$ python3 -q
>>> import numpy as np
>>> np.set_printoptions(precision=3, suppress=True, linewidth=120, legacy="1.25")
>>> A = np.loadtxt("x.csv", delimiter=",")
>>> A
array([[ 0.,  4., -1.,  1.,  0., -3.],
       [-4.,  0., -1.,  0., -1., -1.],
       [ 1.,  1.,  0.,  0.,  0., -3.],
       [-1.,  0.,  0.,  0., -1.,  0.],
       [ 0.,  1.,  0.,  1.,  0., -1.],
       [ 3.,  1.,  3.,  0.,  1.,  0.]])
>>> rng = np.random.default_rng(330911)
>>> z = rng.permutation(6)
>>> A2 = A[:, z] * rng.choice([-1, 1], 6)
>>> A2
array([[ 4.,  0.,  0., -1., -3.,  1.],
       [ 0., -1., -4., -1., -1.,  0.],
       [ 1.,  0.,  1.,  0., -3.,  0.],
       [ 0., -1., -1.,  0.,  0.,  0.],
       [ 1.,  0.,  0.,  0., -1.,  1.],
       [ 1.,  1.,  3.,  3.,  0.,  0.]])
>>> U, _, VT = np.linalg.svd(A.T @ A2)
>>> np.round(np.linalg.lstsq(A, A2)[0], 3) + 0
array([[0., 0., 1., 0., 0., 0.],
       [1., 0., 0., 0., 0., 0.],
       [0., 0., 0., 1., 0., 0.],
       [0., 0., 0., 0., 0., 1.],
       [0., 1., 0., 0., 0., 0.],
       [0., 0., 0., 0., 1., 0.]])
>>> np.round(U @ VT, 3) + 0
array([[0., 0., 1., 0., 0., 0.],
       [1., 0., 0., 0., 0., 0.],
       [0., 0., 0., 1., 0., 0.],
       [0., 0., 0., 0., 0., 1.],
       [0., 1., 0., 0., 0., 0.],
       [0., 0., 0., 0., 1., 0.]])
>>> basis = np.array([[-0.2, -1.6, -0.5, -0.4, 1.1],
...     [-0.4, 0.5, -0.3, -1.2, -0.4],
...     [0.0, 0.8, -1.8, -0.8, 0.0],
...     [-0.6, -1.5, 0.3, 0.7, 0.1]])
>>> data = np.array([[9, 8, 0, 6],
...     [-3, 9, 1, 4],
...     [-8, 0, 7, 7],
...     [7, -6, -8, 3],
...     [-4, -7, -4, 8],
...     [6, -1, -9, 1],
...     [-6, 5, 6, 5],
...     [5, 3, 5, -3],
...     [-2, 8, -4, 3],
...     [6, 5, -9, 7],
...     [-5, -6, -4, 8],
...     [0, 0, -3, -1],
...     [4, -3, -9, -9],
...     [-7, -8, 7, -2],
...     [-6, 2, -2, -9],
...     [8, -9, -9, -9],
...     [3, 3, -5, -4],
...     [-3, 3, 9, -1],
...     [-8, 8, 6, -5],
...     [8, -1, -9, 9],
...     [9, -5, -5, -2],
...     [-8, 3, -3, -8],
...     [3, 2, -8, -7]]) @ basis + 0.3 * rng.normal(size=(23, 5))
>>> data
array([[ -8.642, -18.985,  -5.01 ,  -8.724,   6.82 ],
       [ -5.732,   3.734,  -1.916,  -8.207,  -6.186],
       [ -2.515,   7.952,  -6.662,   2.239,  -7.823],
       [ -0.992, -25.136,  13.78 ,  13.076,  10.347],
       [ -1.553, -12.49 ,  13.674,  19.097,  -1.055],
       [ -1.073, -18.969,  13.434,   6.934,   7.254],
       [ -4.064,   9.346,  -7.909,  -4.485,  -8.484],
       [ -0.164,   2.024, -13.214, -11.746,   3.785],
       [ -4.626,  -0.12 ,   6.754,  -3.299,  -4.72 ],
       [ -7.311, -24.842,  14.104,   3.918,   5.732],
       [ -1.533, -10.428,  14.132,  17.944,  -2.295],
       [  0.655,  -0.634,   5.028,   1.699,  -0.68 ],
       [  5.999,  -1.443,  12.539,   2.905,   4.736],
       [  5.83 ,  15.628,  -8.119,   5.084,  -4.796],
       [  5.595,  22.028,   3.102,  -4.362,  -8.133],
       [  7.777, -10.587,  11.998,   8.283,  11.008],
       [  0.835,  -1.411,   5.404,  -3.452,   2.428],
       [ -0.264,  15.424, -15.993, -10.24 ,  -5.081],
       [  1.191,  28.722, -10.612, -15.078, -12.287],
       [ -6.78 , -34.106,  15.96 ,  12.091,  10.286],
       [  1.409, -17.68 ,   5.636,   5.254,  11.969],
       [  4.958,  24.071,   6.318,  -3.332, -10.397],
       [  2.946,   0.32 ,  10.505,  -2.251,   0.889]])
>>> D = np.linalg.norm(data[:, None] - data[None], axis=-1)
>>> D.mean(axis=1).argmax()
18
>>> K = np.abs(np.array([[1, -2, -1, -1, 1, 0, -2, -1, -2],
...     [1, 0, -2, 2, -2, 0, 1, 1, 2],
...     [-1, -1, -1, 0, -2, -2, 0, 0, 2],
...     [2, 0, -2, 0, -2, 2, 1, -2, 2],
...     [-1, -2, -1, 2, 1, 1, -2, 1, 0],
...     [-2, 1, 1, 1, -1, -2, -2, -1, -1],
...     [2, 1, -1, 0, -2, 2, 0, -1, -2],
...     [2, 2, 1, -2, -2, 2, 0, 0, 2],
...     [-1, -2, 2, -2, 1, 0, -2, 1, 2]])) + np.eye(9)
>>> K = K / K.sum(axis=1, keepdims=True)
>>> K
array([[0.167, 0.167, 0.083, 0.083, 0.083, 0.   , 0.167, 0.083, 0.167],
       [0.083, 0.083, 0.167, 0.167, 0.167, 0.   , 0.083, 0.083, 0.167],
       [0.1  , 0.1  , 0.2  , 0.   , 0.2  , 0.2  , 0.   , 0.   , 0.2  ],
       [0.143, 0.   , 0.143, 0.071, 0.143, 0.143, 0.071, 0.143, 0.143],
       [0.083, 0.167, 0.083, 0.167, 0.167, 0.083, 0.167, 0.083, 0.   ],
       [0.154, 0.077, 0.077, 0.077, 0.077, 0.231, 0.154, 0.077, 0.077],
       [0.167, 0.083, 0.083, 0.   , 0.167, 0.167, 0.083, 0.083, 0.167],
       [0.143, 0.143, 0.071, 0.143, 0.143, 0.143, 0.   , 0.071, 0.143],
       [0.071, 0.143, 0.143, 0.143, 0.071, 0.   , 0.143, 0.071, 0.214]])
>>> # rows sum to 1
>>> A2 = K + rng.integers(-2, 3, (9, 1)) @ rng.integers(-2, 3, (1, 9))
>>> A2
array([[ 0.167, -3.833,  0.083,  2.083,  4.083,  2.   ,  0.167,  0.083,  2.167],
       [ 0.083,  4.083,  0.167, -1.833, -3.833, -2.   ,  0.083,  0.083, -1.833],
       [ 0.1  ,  2.1  ,  0.2  , -1.   , -1.8  , -0.8  ,  0.   ,  0.   , -0.8  ],
       [ 0.143, -4.   ,  0.143,  2.071,  4.143,  2.143,  0.071,  0.143,  2.143],
       [ 0.083, -3.833,  0.083,  2.167,  4.167,  2.083,  0.167,  0.083,  2.   ],
       [ 0.154, -3.923,  0.077,  2.077,  4.077,  2.231,  0.154,  0.077,  2.077],
       [ 0.167,  0.083,  0.083,  0.   ,  0.167,  0.167,  0.083,  0.083,  0.167],
       [ 0.143,  4.143,  0.071, -1.857, -3.857, -1.857,  0.   ,  0.071, -1.857],
       [ 0.071,  4.143,  0.143, -1.857, -3.929, -2.   ,  0.143,  0.071, -1.786]])
>>> np.round(np.linalg.svd(A2 - K, compute_uv=False), 3) + 0
array([17.861,  0.   ,  0.   ,  0.   ,  0.   ,  0.   ,  0.   ,  0.   ,  0.   ])
>>> q, R = np.linalg.qr(K)
>>> q.shape, R.shape
((9, 9), (9, 9))
>>> round(abs(R[0, 0]), 3), round(float(np.linalg.norm(K[:, 0])), 3)
(0.386, 0.386)
>>> np.trace(q @ q.T)
9.0
>>> np.round(q.T @ q, 3) + 0
array([[1., 0., 0., 0., 0., 0., 0., 0., 0.],
       [0., 1., 0., 0., 0., 0., 0., 0., 0.],
       [0., 0., 1., 0., 0., 0., 0., 0., 0.],
       [0., 0., 0., 1., 0., 0., 0., 0., 0.],
       [0., 0., 0., 0., 1., 0., 0., 0., 0.],
       [0., 0., 0., 0., 0., 1., 0., 0., 0.],
       [0., 0., 0., 0., 0., 0., 1., 0., 0.],
       [0., 0., 0., 0., 0., 0., 0., 1., 0.],
       [0., 0., 0., 0., 0., 0., 0., 0., 1.]])
>>> z = rng.permutation(9)
>>> z
array([4, 5, 7, 2, 8, 3, 1, 0, 6])
>>> A2 = K[z][:, z]
>>> round(float(np.trace(A2)), 3)
1.288
>>> np.sort(np.abs(np.linalg.eigvals(A2)))
array([0.051, 0.058, 0.107, 0.107, 0.143, 0.143, 0.186, 0.186, 1.   ])
>>> mat = np.load("a.npy")
>>> mat
array([[ 4,  4,  4,  4,  4],
       [ 4,  8,  8,  8,  8],
       [ 4,  8, 12, 12, 12],
       [ 4,  8, 12, 16, 16],
       [ 4,  8, 12, 16, 20]])
>>> t3 = np.stack([mat, 4 * mat, mat[::-1]])
>>> t3.shape
(3, 5, 5)
>>> (t3 @ mat.T).shape
(3, 5, 5)
>>> np.einsum("bij,cij->bc", t3, t3)
array([[ 2480,  9920,  1856],
       [ 9920, 39680,  7424],
       [ 1856,  7424,  2480]])
>>> np.linalg.norm(t3, axis=(1, 2))
array([ 49.8  , 199.198,  49.8  ])
>>> t3.sum(axis=0)
array([[ 24,  28,  32,  36,  40],
       [ 24,  48,  52,  56,  56],
       [ 24,  48,  72,  72,  72],
       [ 24,  48,  68,  88,  88],
       [ 24,  44,  64,  84, 104]])
>>> np.linalg.matrix_rank(t3)
array([5, 5, 5])
>>> def softmax(z):
...     e = np.exp(z - z.max(axis=-1, keepdims=True))
...     return e / e.sum(axis=-1, keepdims=True)
... 
>>> softmax(mat).sum(axis=1)
array([1., 1., 1., 1., 1.])
>>> S = mat @ mat.T / np.sqrt(5)
>>> np.round(softmax(S), 3) + 0
array([[0.   , 0.   , 0.   , 0.001, 0.999],
       [0.   , 0.   , 0.   , 0.   , 1.   ],
       [0.   , 0.   , 0.   , 0.   , 1.   ],
       [0.   , 0.   , 0.   , 0.   , 1.   ],
       [0.   , 0.   , 0.   , 0.   , 1.   ]])
>>> Xc = data - data.mean(axis=0)
>>> vecs = np.linalg.svd(Xc)[2][:4]
>>> A2 = Xc - Xc @ vecs.T @ vecs
>>> np.round(np.linalg.norm(A2) / np.linalg.norm(Xc), 3)
0.01
>>> A2.std(axis=0)
array([0.156, 0.099, 0.023, 0.043, 0.144])
>>> np.diag(vecs.T @ vecs)
array([0.573, 0.83 , 0.991, 0.968, 0.638])
>>> np.round(np.cov(Xc @ vecs.T, rowvar=False), 3) + 0
array([[424.076,   0.   ,   0.   ,   0.   ],
       [  0.   ,  77.993,   0.   ,   0.   ],
       [  0.   ,   0.   ,  25.387,   0.   ],
       [  0.   ,   0.   ,   0.   ,  21.262]])
>>> np.linalg.norm(A2, axis=1).round(6).argmax()
22
>>> m1 = np.array([[0.0, -0.1, 0.0, -0.6, -0.4, 0.7, 3.0, -0.8],
...     [0.1, -1.1, 0.8, -1.5, 0.3, -0.9, 6.0, -1.6],
...     [-2.2, -0.5, 1.2, 0.3, 0.2, 0.4, -8.0, 0.0],
...     [-0.3, -0.4, 0.3, -0.4, -0.3, -0.9, -6.0, 0.4],
...     [-1.1, 0.0, 0.2, -0.2, -0.4, 0.4, -2.0, 0.5],
...     [-1.3, 0.5, 0.7, -0.8, -0.3, 0.0, 2.5, 1.0]])
>>> # column 6 dominates
>>> t3 = np.stack([m1, 2 * m1, m1[::-1]])
>>> np.linalg.norm(t3, axis=(1, 2))
array([13.375, 26.749, 13.375])
>>> A2 = m1 + rng.integers(-2, 3, (6, 1)) @ rng.integers(-2, 3, (1, 8))
>>> A2
array([[ 2. , -4.1,  2. ,  1.4,  3.6,  2.7,  1. ,  1.2],
       [ 0.1, -1.1,  0.8, -1.5,  0.3, -0.9,  6. , -1.6],
       [-3.2,  1.5,  0.2, -0.7, -1.8, -0.6, -7. , -1. ],
       [ 0.7, -2.4,  1.3,  0.6,  1.7,  0.1, -7. ,  1.4],
       [-2.1,  2. , -0.8, -1.2, -2.4, -0.6, -1. , -0.5],
       [-3.3,  4.5, -1.3, -2.8, -4.3, -2. ,  4.5, -1. ]])
>>> A2 - m1
array([[ 2., -4.,  2.,  2.,  4.,  2., -2.,  2.],
       [ 0.,  0.,  0.,  0.,  0.,  0.,  0.,  0.],
       [-1.,  2., -1., -1., -2., -1.,  1., -1.],
       [ 1., -2.,  1.,  1.,  2.,  1., -1.,  1.],
       [-1.,  2., -1., -1., -2., -1.,  1., -1.],
       [-2.,  4., -2., -2., -4., -2.,  2., -2.]])
>>> J = np.array([[1, 2, -1, 1, 2, -1],
...     [0, -3, -3, 0, -3, -3],
...     [0, -2, 0, 0, -2, 0],
...     [2, 4, -2, -1, -2, 1],
...     [0, -6, -6, 0, 3, 3],
...     [0, -4, 0, 0, 2, 0]])
>>> J
array([[ 1,  2, -1,  1,  2, -1],
       [ 0, -3, -3,  0, -3, -3],
       [ 0, -2,  0,  0, -2,  0],
       [ 2,  4, -2, -1, -2,  1],
       [ 0, -6, -6,  0,  3,  3],
       [ 0, -4,  0,  0,  2,  0]])
>>> vec = np.array([0, 0, 2, 4, 4])
>>> rhs = data @ vec
>>> np.round(np.linalg.pinv(data) @ data, 3) + 0
array([[1., 0., 0., 0., 0.],
       [0., 1., 0., 0., 0.],
       [0., 0., 1., 0., 0.],
       [0., 0., 0., 1., 0.],
       [0., 0., 0., 0., 1.]])
>>> np.round(np.linalg.lstsq(data, rhs)[0], 3) + 0
array([0., 0., 2., 4., 4.])
>>> rhs = rhs + 0.3 * rng.normal(size=23)
>>> rhs
array([ -17.452,  -60.938,  -35.594,  121.373,   99.613,   84.091,  -67.59 ,  -58.869,  -18.582,   67.341,   90.716,
         14.374,   55.783,  -15.225,  -43.353,  101.185,    6.721,  -93.192, -130.56 ,  121.678,   80.145,  -42.453,
         15.979])
>>> b, *_ = np.linalg.lstsq(data, rhs)
>>> np.round(data.T @ (rhs - data @ b), 3) + 0
array([0., 0., 0., 0., 0.])
>>> np.linalg.matrix_power(J, 4)
array([[   9, -666, -603,    0,    0,    0],
       [   0, 2511, 1701,    0,    0,    0],
       [   0, 1134,  810,    0,    0,    0],
       [   0,    0,    0,    9, -666, -603],
       [   0,    0,    0,    0, 2511, 1701],
       [   0,    0,    0,    0, 1134,  810]])
>>> (J - J.T) / 2
array([[ 0. ,  1. , -0.5, -0.5,  1. , -0.5],
       [-1. ,  0. , -0.5, -2. ,  1.5,  0.5],
       [ 0.5,  0.5,  0. ,  1. ,  2. ,  0. ],
       [ 0.5,  2. , -1. ,  0. , -1. ,  0.5],
       [-1. , -1.5, -2. ,  1. ,  0. ,  0.5],
       [ 0.5, -0.5,  0. , -0.5, -0.5,  0. ]])
>>> (J + J.T) / 2
array([[ 1. ,  1. , -0.5,  1.5,  1. , -0.5],
       [ 1. , -3. , -2.5,  2. , -4.5, -3.5],
       [-0.5, -2.5,  0. , -1. , -4. ,  0. ],
       [ 1.5,  2. , -1. , -1. , -1. ,  0.5],
       [ 1. , -4.5, -4. , -1. ,  3. ,  2.5],
       [-0.5, -3.5,  0. ,  0.5,  2.5,  0. ]])
>>> np.sort(np.abs(np.linalg.eigvals(J)))
array([1.732, 1.732, 2.377, 2.377, 7.573, 7.573])
>>> round(np.linalg.det(J), 3)
-972.0
>>> np.allclose(J, J.T)
False
>>> J @ J
array([[  3,  -6, -21,   0,   0,   0],
       [  0,  45,  27,   0,   0,   0],
       [  0,  18,  18,   0,   0,   0],
       [  0,   0,   0,   3,  -6, -21],
       [  0,   0,   0,   0,  45,  27],
       [  0,   0,   0,   0,  18,  18]])
>>> t3 = np.stack([J, 5 * J, J[::-1]])
>>> np.einsum("bij,cij->bc", t3, t3)
array([[ 196,  980,   20],
       [ 980, 4900,  100],
       [  20,  100,  196]])
>>> np.linalg.matrix_rank(t3)
array([6, 6, 6])
>>> np.linalg.norm(t3, axis=(1, 2))
array([14., 70., 14.])
>>> (t3 @ J.T).shape
(3, 6, 6)
>>> E = np.load("mat.npy")
>>> E
array([[0, 0, 0, 1],
       [0, 0, 1, 0],
       [0, 1, 0, 0],
       [1, 0, 0, 0]])
>>> ev, vecs = np.linalg.eig(E)
>>> np.sort(np.linalg.eigvals(E.T))
array([-1., -1.,  1.,  1.])
>>> np.sort(np.linalg.eigvals(np.linalg.inv(E)))
array([-1., -1.,  1.,  1.])
>>> np.sort(np.linalg.eigvals(E @ E))
array([1., 1., 1., 1.])
>>> np.prod(ev)
1.0
>>> E @ vecs[:, 0] - ev[0] * vecs[:, 0]
array([0., 0., 0., 0.])
>>> ev, vecs = np.linalg.eigh(E)
>>> vec = np.array([-4, 3, 3, 5])
>>> vec @ E @ vec
-22
>>> np.linalg.eigvalsh(E[1:, 1:])
array([-1.,  0.,  1.])
>>> vecs * np.maximum(ev, 0) @ vecs.T
array([[0.5, 0. , 0. , 0.5],
       [0. , 0.5, 0.5, 0. ],
       [0. , 0.5, 0.5, 0. ],
       [0.5, 0. , 0. , 0.5]])
>>> np.abs(E).sum(axis=1).max(), np.abs(ev).max()
(1, 1.0)
>>> round(vec @ E @ vec / (vec @ vec), 3), ev[0], ev[-1]
(-0.373, -1.0, 1.0)
>>> feats = np.load("case8.npy")
>>> feats
array([[-0.5 , -1.66, -0.18, -0.28, -0.79, -0.22, -0.82, -1.22],
       [ 2.07, -7.84, -1.13, -0.22, -1.63, -4.26,  2.72, -4.12],
       [-2.71,  4.2 ,  0.73, -0.46,  0.76,  3.4 , -3.4 ,  0.88],
       [-1.78,  4.62,  0.7 ,  0.  ,  0.66,  2.92, -2.46,  2.26]])
>>> A2 = feats / np.sqrt((feats ** 2).mean(axis=1, keepdims=True))
>>> np.linalg.matrix_rank(A2) == np.linalg.matrix_rank(feats)
True
>>> np.linalg.matrix_rank(feats - feats.mean(axis=1, keepdims=True))
3
>>> np.linalg.cond(feats) > 100
True
>>> np.linalg.matrix_rank(feats, rtol=0.1)
2
>>> [round(float(x), 3) for x in np.linalg.svd(feats, compute_uv=False)[:3]]
[14.239, 3.227, 0.608]
>>> np.round(np.linalg.norm(feats, 2) / np.linalg.norm(feats), 3)
0.974
>>> U, sig, VT = np.linalg.svd(m1, full_matrices=False)
>>> np.abs(U[:, 0]).round(6).argmax()
2
>>> U.shape, sig.shape, VT.shape
((6, 6), (6,), (6, 8))
>>> sig
array([12.647,  3.042,  2.475,  1.613,  0.94 ,  0.24 ])
>>> (sig > 1e-8).sum()
6
>>> np.round(VT @ VT.T, 3) + 0
array([[1., 0., 0., 0., 0., 0.],
       [0., 1., 0., 0., 0., 0.],
       [0., 0., 1., 0., 0., 0.],
       [0., 0., 0., 1., 0., 0.],
       [0., 0., 0., 0., 1., 0.],
       [0., 0., 0., 0., 0., 1.]])
>>> np.abs(VT[0])
array([0.125, 0.003, 0.035, 0.078, 0.006, 0.014, 0.985, 0.084])
